$ ipython --no-banner

In [1]: import numpy as np

In [2]: np.set_printoptions(precision=3, suppress=True, linewidth=120)

In [3]: def rnd(a):
   ...:     return np.round(a, 3) + 0
   ...: 

In [4]: rng = np.random.default_rng(887981)

In [5]: J = rng.normal(size=(22, 5)) + 20 * np.array([-5, -5, -2, 2, -5])

In [6]: rnd(J)
Out[6]: 
array([[ -99.005, -100.213,  -39.649,   38.632,  -99.509],
       [ -99.959, -100.715,  -42.346,   41.354,  -99.976],
       [ -97.318,  -99.054,  -40.439,   41.588,  -99.37 ],
       [-100.789, -100.132,  -38.746,   39.986,  -97.468],
       [ -99.199,  -99.4  ,  -41.022,   39.107,  -99.129],
       [-100.236,  -99.289,  -39.639,   40.822, -100.211],
       [ -98.254, -100.016,  -40.32 ,   40.655, -102.273],
       [-102.247, -100.717,  -40.335,   41.249, -101.157],
       [ -99.458,  -99.408,  -40.401,   40.799, -100.861],
       [ -97.923,  -98.332,  -41.078,   39.819, -100.124],
       [ -99.622, -101.149,  -39.666,   38.623, -100.552],
       [-100.061,  -99.943,  -40.904,   40.351, -100.132],
       [ -99.298, -100.529,  -39.552,   40.293, -100.453],
       [-100.449,  -98.141,  -39.997,   40.422, -101.414],
       [-100.723,  -99.719,  -41.158,   39.625, -101.514],
       [ -98.392, -100.109,  -40.49 ,   38.744, -101.344],
       [-100.854,  -99.196,  -40.944,   41.058,  -99.277],
       [-101.119, -100.867,  -39.327,   41.184, -100.427],
       [ -98.902, -100.751,  -39.754,   38.864, -101.829],
       [ -99.22 , -100.041,  -42.499,   39.954,  -99.455],
       [-100.359,  -99.191,  -40.656,   40.451, -100.202],
       [ -99.476, -101.449,  -40.296,   38.315,  -99.817]])

In [7]: z = J[:, 3] > np.median(J[:, 3])

In [8]: r0 = J[z].mean(axis=0) - J[~z].mean(axis=0)

In [9]: rnd(r0)
Out[9]: array([-0.706,  0.48 , -0.127,  1.634, -0.373])
